$ python -q
>>> import numpy as np
>>> np.set_printoptions(precision=2, suppress=True, linewidth=100)
>>> rd = lambda a: np.round(a, 2) + 0
>>> M = np.load("x.npy")
>>> M
array([[ 5,  1,  0, 11,  0, 15,  0,  0, 11, 15, 11,  7],
       [ 0,  1,  8, 15,  0,  0, 12,  0,  0,  0,  0,  7],
       [ 0,  0, 19,  0,  6,  0,  6,  0,  4,  2,  0,  0],
       [ 0,  0, 12,  8,  0,  0,  9,  0,  0,  0,  0,  4],
       [ 0,  0, 14, 18,  0,  2, 13,  0,  0,  0,  0,  8],
       [ 0,  0, 23,  8,  3,  0, 16,  0,  0,  0,  0,  3],
       [ 0,  0,  8, 19,  0,  7,  9,  0,  2,  1,  2,  9],
       [ 0,  0, 17,  0,  7,  0,  3,  0,  6,  5,  0,  0],
       [ 0,  0, 11,  3,  2,  0,  7,  0,  0,  0,  0,  2],
       [ 0,  0,  9,  7,  0,  2,  5,  0,  3,  2,  0,  4],
       [ 0,  1,  7, 24,  0,  7, 12,  0,  0,  0,  4, 11],
       [ 5,  0,  0,  9,  0, 14,  0,  0, 12, 16,  8,  6],
       [ 4,  0, 13,  4,  0,  9,  0,  0, 14, 17,  0,  3],
       [ 2,  1,  0, 10,  0,  8,  1,  0,  5,  6,  6,  6],
       [ 0,  0, 16,  1,  4,  0,  6,  0,  3,  1,  0,  1],
       [ 1,  1,  2, 13,  0,  7,  4,  0,  3,  3,  5,  7],
       [ 1,  0, 14,  5,  0,  3,  4,  0,  7,  7,  0,  3],
       [ 3,  0,  2, 10,  0, 10,  0,  0,  8, 10,  5,  6],
       [ 2,  0, 15,  0,  3,  3,  1,  0, 10, 11,  0,  1],
       [ 0,  0, 15, 20,  0,  7, 11,  0,  4,  3,  0,  9],
       [ 3,  0,  5,  8,  0,  9,  0,  0,  9, 11,  2,  5],
       [ 0,  0, 16,  4,  3,  0, 10,  0,  0,  0,  0,  2],
       [ 0,  0, 22, 10,  1,  0, 15,  0,  0,  0,  0,  4],
       [ 0,  1, 11, 16,  0,  0, 16,  2,  0,  0,  0,  7],
       [ 1,  0, 10, 19,  0,  9,  8,  0,  5,  5,  1,  9],
       [ 0,  0,  9,  0,  3,  0,  4,  0,  1,  0,  0,  1],
       [ 0,  0, 10, 22,  0,  6, 12,  0,  0,  0,  1, 10],
       [ 2,  0,  9,  4,  0,  5,  1,  0,  8,  9,  0,  3],
       [ 1,  1,  3, 18,  0,  9,  6,  0,  3,  3,  6,  9]])
>>> cen = M - M.mean(axis=0)
>>> evecs = np.linalg.svd(cen)[2][:3]
>>> B = cen - cen @ evecs.T @ evecs
>>> rd(np.diag(evecs.T @ evecs))
array([0.03, 0.  , 0.78, 0.69, 0.03, 0.24, 0.3 , 0.  , 0.29, 0.45, 0.08, 0.13])
>>> rd(np.cov(cen @ evecs.T, rowvar=False))
array([[103.16,   0.  ,   0.  ],
       [  0.  ,  84.99,   0.  ],
       [  0.  ,   0.  ,  17.98]])
>>> rd((cen @ evecs.T).std(axis=0))
array([9.98, 9.06, 4.17])
>>> proj = M @ np.linalg.solve(M.T @ M, M.T)
>>> rd(np.trace(proj))
np.float64(12.0)
>>> T = M.reshape(29, 2, -1)
>>> np.einsum("ihd,jhd->hij", T, T).shape
(2, 29, 29)
>>> np.swapaxes(T, 1, 2)[25]
array([[0, 4],
       [0, 0],
       [9, 1],
       [0, 0],
       [3, 0],
       [0, 1]])
>>> T.shape
(29, 2, 6)
>>> def softmax(z):
...     e = np.exp(z - z.max(axis=-1, keepdims=True))
...     return e / e.sum(axis=-1, keepdims=True)
... 
>>> rd(softmax(M[17]))
array([0.  , 0.  , 0.  , 0.32, 0.  , 0.32, 0.  , 0.  , 0.04, 0.32, 0.  , 0.01])
>>> S = M @ M.T / np.sqrt(12)
>>> softmax(S).round(6).argmax(axis=1)
array([ 0, 10,  5,  5, 19,  5, 10,  5,  5, 19, 10,  0, 12,  0,  5, 10, 12,  0, 12, 19,  0,  5,  5,
       10, 19,  5, 10, 12, 10])
>>> x = np.array([2, 2, -4, 0, -4, -3, -3, 5, -4, 2, -3, 5])
>>> a = np.maximum(M @ x, 0)
>>> M.T @ a
array([0, 0, 0, 0, 0, 0, 0, 0, 0, 0, 0, 0])
>>> mat = np.load("data.npy")
>>> mat
array([[ 0.9 ,  1.5 ,  0.1 , -0.4 ,  0.1 , -1.5 ,  0.31,  2.3 ,  1.1 , -0.1 , -1.7 , -1.2 , -0.3 ],
       [-0.3 ,  1.1 ,  0.6 , -1.4 ,  0.7 , -2.8 , -2.42,  0.7 ,  0.2 ,  0.8 , -1.6 ,  1.4 , -0.8 ],
       [-0.3 ,  1.4 ,  0.4 ,  0.7 , -0.2 , -2.4 , -3.59,  1.9 , -0.5 ,  1.2 ,  0.8 , -0.9 ,  0.8 ],
       [-0.1 , -0.4 , -0.3 ,  0.6 , -0.8 ,  0.1 , -3.88,  0.2 , -0.3 ,  1.3 ,  0.8 , -0.7 , -1.  ],
       [ 1.  ,  0.5 ,  0.2 ,  0.  ,  0.6 ,  0.2 ,  0.29, -0.4 , -0.5 , -0.1 ,  0.1 ,  0.5 , -1.3 ],
       [-1.2 ,  0.5 , -0.1 ,  0.6 ,  1.8 , -1.1 ,  3.92,  0.5 ,  0.6 , -1.3 ,  0.5 , -0.1 ,  0.6 ],
       [-1.3 , -1.5 ,  0.4 , -0.9 , -0.8 , -0.6 , -0.9 , -1.6 , -1.1 ,  0.3 , -1.9 ,  0.5 ,  1.3 ],
       [-0.7 ,  0.2 , -0.3 , -0.9 ,  0.7 , -1.  , -0.3 ,  0.8 , -0.5 ,  0.1 , -0.1 , -0.3 , -0.2 ],
       [-1.5 ,  0.  ,  0.2 ,  0.5 ,  1.  ,  0.2 , -0.93,  0.9 , -1.3 ,  0.3 , -0.3 , -1.6 ,  1.  ],
       [ 0.  , -1.5 ,  1.4 , -0.1 ,  1.6 ,  0.1 ,  6.6 ,  0.4 ,  0.7 , -2.2 ,  1.3 , -0.1 ,  1.4 ],
       [ 0.8 , -1.7 , -0.7 ,  1.3 , -1.9 ,  0.2 ,  1.49,  0.5 , -1.6 , -0.5 , -1.3 ,  1.3 ,  0.  ],
       [ 1.  ,  0.4 , -0.6 ,  0.9 , -0.1 ,  1.  , -0.59,  1.9 , -1.2 ,  0.2 , -0.8 ,  1.5 , -0.3 ],
       [ 0.4 ,  2.2 , -1.1 , -2.4 ,  0.3 , -1.1 , -4.53, -1.1 ,  0.5 ,  1.5 , -0.7 ,  0.  ,  1.  ],
       [ 0.4 ,  1.2 ,  1.8 , -1.6 ,  0.1 , -0.4 ,  5.42,  1.5 ,  0.3 , -1.8 ,  0.4 , -1.  , -0.7 ],
       [ 1.3 , -0.2 ,  2.1 , -1.  ,  0.1 , -1.  ,  0.9 ,  2.  ,  0.7 , -0.3 ,  1.4 , -1.5 , -0.4 ],
       [-2.  ,  0.9 ,  0.  ,  0.4 ,  0.4 , -0.6 ,  4.5 ,  1.5 ,  0.9 , -1.5 ,  2.  ,  0.5 , -0.6 ],
       [ 0.2 ,  1.  , -1.  ,  1.2 , -1.1 , -1.4 , -3.  ,  0.8 , -0.8 ,  1.  ,  0.7 , -1.7 , -0.4 ],
       [ 0.6 , -0.7 ,  0.8 ,  0.3 ,  0.7 ,  0.8 , -2.7 ,  0.6 , -0.9 ,  0.9 ,  1.7 , -0.1 ,  0.  ],
       [ 0.8 ,  0.  ,  0.1 , -1.5 , -0.7 ,  0.2 ,  0.31, -2.9 ,  0.5 , -0.1 ,  1.5 ,  0.  , -1.7 ],
       [-0.3 , -1.  , -0.5 , -1.6 , -0.4 ,  0.2 ,  0.31, -1.4 ,  2.2 , -0.1 , -0.3 , -1.2 , -0.6 ],
       [-1.3 ,  0.8 ,  0.8 ,  1.4 ,  1.  ,  0.4 , -2.69,  0.1 ,  0.8 ,  0.9 , -0.6 ,  0.3 , -0.9 ],
       [-0.6 , -0.3 , -1.3 , -0.2 ,  1.2 , -0.3 ,  1.78,  0.7 ,  1.  , -0.6 ,  0.9 ,  1.2 , -1.3 ],
       [ 0.2 ,  0.1 ,  0.9 , -0.9 , -0.3 ,  0.7 ,  1.81,  0.7 , -1.7 , -0.6 ,  0.9 ,  0.6 ,  0.6 ],
       [ 0.8 , -0.3 ,  0.1 ,  1.6 ,  1.1 ,  0.7 ,  0.05, -1.7 ,  0.5 ,  0.  ,  0.8 , -0.3 ,  1.2 ],
       [-0.8 ,  1.2 ,  0.7 ,  1.  , -1.2 , -0.8 ,  0.05,  0.5 ,  0.8 ,  0.  , -1.5 , -0.6 , -0.5 ],
       [-1.1 , -0.3 ,  2.8 , -0.3 ,  0.3 ,  0.6 ,  0.02,  0.6 ,  1.1 ,  0.  ,  1.8 , -1.1 ,  0.5 ],
       [ 0.8 ,  1.  , -1.  , -0.8 ,  0.  , -1.1 ,  0.92,  0.1 ,  0.8 , -0.3 ,  0.  ,  0.6 , -0.1 ],
       [ 3.1 ,  0.2 ,  0.2 ,  1.6 , -0.5 , -0.7 ,  0.57,  0.3 , -1.3 , -0.2 ,  1.3 ,  0.1 ,  0.7 ],
       [-0.2 ,  0.7 ,  1.4 ,  0.3 ,  1.4 , -0.4 , -0.26, -1.9 , -0.2 ,  0.1 ,  0.1 ,  0.3 ,  1.2 ],
       [-1.  , -2.2 , -0.9 ,  0.5 , -0.5 ,  1.1 ,  0.94,  1.  , -0.2 , -0.3 ,  1.3 , -1.2 , -1.6 ],
       [-1.2 ,  0.4 ,  2.1 ,  0.7 ,  0.3 , -0.3 , -5.66, -1.7 ,  1.6 ,  1.9 , -0.3 , -0.5 , -0.1 ],
       [ 1.7 , -2.1 , -1.7 ,  1.  , -0.6 , -1.8 ,  0.03, -1.  ,  0.7 ,  0.  ,  0.4 ,  0.6 ,  1.3 ],
       [-0.8 ,  2.  ,  0.7 ,  0.9 ,  0.4 ,  0.8 , -0.91,  0.3 ,  2.2 ,  0.3 , -1.5 ,  1.4 ,  1.5 ],
       [ 1.6 , -0.4 ,  1.3 , -0.5 , -1.1 ,  0.3 ,  2.39, -1.9 ,  0.4 , -0.8 , -0.9 , -0.1 ,  1.8 ],
       [-1.9 ,  0.5 ,  0.  , -0.5 ,  0.8 ,  2.6 , -3.31,  0.3 , -0.2 ,  1.1 , -0.4 , -0.3 , -1.  ],
       [ 0.  , -0.9 , -1.3 , -0.1 ,  0.2 ,  0.1 ,  3.  ,  1.4 , -1.2 , -1.  , -0.8 ,  1.6 ,  0.5 ],
       [ 1.5 ,  0.2 , -0.8 , -0.3 , -1.8 , -0.5 , -1.18, -1.9 , -1.8 ,  0.4 , -0.5 ,  0.  , -1.2 ],
       [-0.1 , -0.7 , -0.7 , -1.4 , -1.5 ,  0.5 , -3.88,  0.  ,  0.2 ,  1.3 ,  0.8 ,  0.9 ,  1.9 ],
       [ 0.5 ,  0.9 ,  0.1 ,  0.7 , -0.5 , -0.6 , -6.62,  1.3 ,  0.5 ,  2.2 , -0.6 ,  1.  , -0.4 ],
       [-0.1 ,  1.  ,  0.2 ,  0.3 , -1.3 , -0.2 , -1.47,  0.9 ,  1.6 ,  0.5 , -0.5 ,  0.7 ,  1.5 ],
       [-0.8 ,  1.5 ,  0.5 ,  0.5 ,  0.2 ,  1.9 ,  0.91, -0.5 , -0.7 , -0.3 , -0.1 ,  1.1 , -1.1 ],
       [-0.2 , -1.2 ,  0.3 , -1.3 ,  0.  , -0.3 , -2.98, -0.1 ,  1.3 ,  1.  ,  1.  ,  0.  , -1.1 ],
       [-0.6 ,  0.8 , -0.1 ,  2.  ,  0.5 ,  1.2 ,  1.5 , -0.8 ,  0.  , -0.5 , -2.5 ,  0.2 ,  0.  ],
       [-0.6 , -0.2 , -0.6 ,  0.  , -0.7 ,  0.5 ,  2.7 ,  0.2 , -0.5 , -0.9 ,  0.8 ,  0.8 , -1.2 ]])
>>> cen = M - M.mean(axis=1)
Traceback (most recent call last):
  File "<python-input-26>", line 1, in <module>
    cen = M - M.mean(axis=1)
          ~~^~~~~~~~~~~~~~~~
ValueError: operands could not be broadcast together with shapes (29,12) (29,) 
>>> cen = M - M.mean(axis=0)
>>> Uu, sv, vt = np.linalg.svd(cen, full_matrices=False)
>>> np.abs(vt[0]).argmax()
np.int64(2)
>>> rd(cen.mean(axis=0))
array([0., 0., 0., 0., 0., 0., 0., 0., 0., 0., 0., 0.])
>>> rd(vt[0] * np.sign(vt[0, np.abs(vt[0]).argmax()]))
array([-0.14, -0.01,  0.49,  0.02,  0.07, -0.4 ,  0.43,  0.01, -0.35, -0.47, -0.22, -0.05])
>>> np.searchsorted(np.cumsum(sv ** 2) / (sv ** 2).sum(), 0.9) + 1
np.int64(3)
>>> rd(np.abs(vt[-1]))
array([0.16, 0.01, 0.05, 0.36, 0.07, 0.02, 0.01, 0.1 , 0.08, 0.09, 0.  , 0.9 ])
>>> np.linalg.matrix_rank(cen)
np.int64(12)
>>> D = np.linalg.norm(mat[:, None] - mat[None], axis=-1)
>>> np.flatnonzero(D[21] < D.mean() / 2)
array([21, 43])
>>> (D + 1e9 * np.eye(44)).round(6).argmin(axis=1)
array([24,  7, 16, 16, 26, 15, 28, 26,  7,  5, 35,  4, 37, 15, 25,  5,  3,  3, 19, 18, 34, 43, 43,
       28,  0, 14,  4,  4, 23, 43, 20, 23, 39, 22, 20, 43,  4, 41,  3, 32,  4,  3, 40, 21])
>>> D.shape
(44, 44)
>>> F = np.loadtxt("arr.csv", delimiter=",")
>>> F
array([[3.02, 2.  , 2.  , 3.  , 2.  , 1.  , 1.  , 1.  , 1.  , 1.  , 3.  , 1.  ],
       [1.  , 1.02, 1.  , 1.  , 1.  , 3.  , 2.  , 3.  , 3.  , 1.  , 0.  , 2.  ],
       [1.  , 2.  , 3.02, 1.  , 3.  , 2.  , 2.  , 0.  , 3.  , 0.  , 3.  , 0.  ],
       [3.  , 3.  , 3.  , 1.02, 3.  , 2.  , 0.  , 0.  , 2.  , 2.  , 1.  , 0.  ],
       [2.  , 3.  , 0.  , 0.  , 3.02, 0.  , 2.  , 2.  , 0.  , 0.  , 2.  , 0.  ],
       [2.  , 1.  , 1.  , 2.  , 0.  , 3.02, 0.  , 3.  , 3.  , 1.  , 2.  , 3.  ],
       [3.  , 0.  , 0.  , 0.  , 3.  , 0.  , 1.02, 0.  , 2.  , 0.  , 2.  , 1.  ],
       [3.  , 3.  , 1.  , 3.  , 2.  , 0.  , 1.  , 0.02, 3.  , 1.  , 3.  , 0.  ],
       [0.  , 2.  , 0.  , 3.  , 1.  , 1.  , 3.  , 1.  , 2.02, 0.  , 2.  , 0.  ],
       [2.  , 3.  , 3.  , 3.  , 2.  , 1.  , 0.  , 2.  , 2.  , 2.02, 0.  , 3.  ],
       [2.  , 2.  , 1.  , 2.  , 3.  , 1.  , 2.  , 2.  , 0.  , 2.  , 3.02, 1.  ],
       [3.  , 2.  , 2.  , 3.  , 2.  , 1.  , 1.  , 1.  , 1.  , 1.  , 3.  , 1.02]])
>>> np.linalg.cond(F) > 100
np.True_
>>> [round(float(x), 2) for x in np.linalg.svd(F, compute_uv=False)[:3]]
[19.84, 6.74, 5.08]
>>> np.linalg.matrix_rank(F, rtol=0.1)
np.int64(8)
